In [1]: import numpy as np

In [2]: import numpy.linalg as la

In [3]: np.set_printoptions(precision=4, suppress=True, linewidth=100, sign=" ")

In [4]: J = np.maximum(np.array([[3],
   ...:     [3],
   ...:     [2],
   ...:     [3],
   ...:     [0],
   ...:     [2],
   ...:     [2],
   ...:     [2],
   ...:     [2],
   ...:     [0],
   ...:     [3],
   ...:     [3],
   ...:     [1],
   ...:     [0],
   ...:     [3],
   ...:     [2],
   ...:     [3],
   ...:     [0],
   ...:     [0],
   ...:     [1],
   ...:     [0],
   ...:     [0],
   ...:     [2],
   ...:     [2],
   ...:     [0],
   ...:     [2],
   ...:     [2],
   ...:     [0],
   ...:     [1],
   ...:     [0]]) @ np.array([[-2, -1, -2, -1, 1]]) + np.array([2, 0, -1, 1, -2]), 0)

In [5]: print(J)
[[ 0  0  0  0  1]
 [ 0  0  0  0  1]
 [ 0  0  0  0  0]
 [ 0  0  0  0  1]
 [ 2  0  0  1  0]
 [ 0  0  0  0  0]
 [ 0  0  0  0  0]
 [ 0  0  0  0  0]
 [ 0  0  0  0  0]
 [ 2  0  0  1  0]
 [ 0  0  0  0  1]
 [ 0  0  0  0  1]
 [ 0  0  0  0  0]
 [ 2  0  0  1  0]
 [ 0  0  0  0  1]
 [ 0  0  0  0  0]
 [ 0  0  0  0  1]
 [ 2  0  0  1  0]
 [ 2  0  0  1  0]
 [ 0  0  0  0  0]
 [ 2  0  0  1  0]
 [ 2  0  0  1  0]
 [ 0  0  0  0  0]
 [ 0  0  0  0  0]
 [ 2  0  0  1  0]
 [ 0  0  0  0  0]
 [ 0  0  0  0  0]
 [ 2  0  0  1  0]
 [ 0  0  0  0  0]
 [ 2  0  0  1  0]]

In [6]: # row 1 repeats row 0

In [7]: print([round(float(x), 4) for x in la.svd(J, compute_uv=False)[:3]])
[7.0711, 2.6458, 0.0]

In [8]: print(la.matrix_rank(J, rtol=0.1))
2

In [9]: print(np.round(la.norm(J, 2) / la.norm(J), 4))
0.9366

In [10]: def softmax(z):
    ...:     e = np.exp(z - z.max(axis=-1, keepdims=True))
    ...:     return e / e.sum(axis=-1, keepdims=True)
    ...: 

In [11]: print(np.round(softmax(10 * J[10]), 4) + 0)
[ 0.      0.      0.      0.      0.9998]

In [12]: print(softmax(J).sum(axis=1))
[ 1.  1.  1.  1.  1.  1.  1.  1.  1.  1.  1.  1.  1.  1.  1.  1.  1.  1.  1.  1.  1.  1.  1.  1.
  1.  1.  1.  1.  1.  1.]

In [13]: att = J @ J.T / np.sqrt(5)

In [14]: print(softmax(att)[10] @ J)
[ 0.5891  0.      0.      0.2946  0.3225]

In [15]: ang = np.radians(72)

In [16]: Rm = np.eye(5)

In [17]: Rm[2, 2] = Rm[1, 1] = np.cos(ang)

In [18]: Rm[2, 1], Rm[1, 2] = -np.sin(ang), np.sin(ang)

In [19]: print(Rm)
[[ 1.      0.      0.      0.      0.    ]
 [ 0.      0.309   0.9511  0.      0.    ]
 [ 0.     -0.9511  0.309   0.      0.    ]
 [ 0.      0.      0.      1.      0.    ]
 [ 0.      0.      0.      0.      1.    ]]

In [20]: Y = J @ Rm.T

In [21]: print(np.round(la.det(Rm), 4), np.round(np.trace(Rm), 4))
1.0 3.618

In [22]: print(np.round(la.svd(J, compute_uv=False), 4) + 0, np.round(la.svd(Y, compute_uv=False), 4) + 0)
[ 7.0711  2.6458  0.      0.      0.    ] [ 7.0711  2.6458  0.      0.      0.    ]

In [23]: print(np.allclose(la.norm(J, axis=1), la.norm(Y, axis=1)))
True

In [24]: F = np.load("arr.npy")

In [25]: print(F)
[[ 0.74 -0.42  2.32 -2.47 -0.24 -2.62]
 [-0.72  0.28  1.57 -0.62 -0.86 -0.86]
 [-2.12  0.88  2.97 -0.52 -2.06 -1.06]
 [ 0.82 -0.42  1.22 -1.67  0.12 -1.7 ]
 [-0.38  0.22 -1.32  1.37  0.16  1.46]
 [ 1.84 -0.92  2.07 -3.22  0.46 -3.22]
 [-2.88  1.32  0.33  2.22 -1.74  1.86]]

In [26]: # rank 2

In [27]: print(F.mean(axis=0))
[-0.3857  0.1343  1.3086 -0.7014 -0.5943 -0.8771]

In [28]: la.rank(F)
Traceback (most recent call last):
  Cell In[28], line 1
    la.rank(F)
AttributeError: module 'numpy.linalg' has no attribute 'rank'


In [29]: F[7]
Traceback (most recent call last):
  Cell In[29], line 1
    F[7]
IndexError: index 7 is out of bounds for axis 0 with size 7


In [30]: print(F.shape)
(7, 6)

In [31]: print(np.unravel_index(np.abs(F).argmax(), F.shape))
(np.int64(5), np.int64(3))

In [32]: print(F.sum(axis=0))
[-2.7   0.94  9.16 -4.91 -4.16 -6.14]
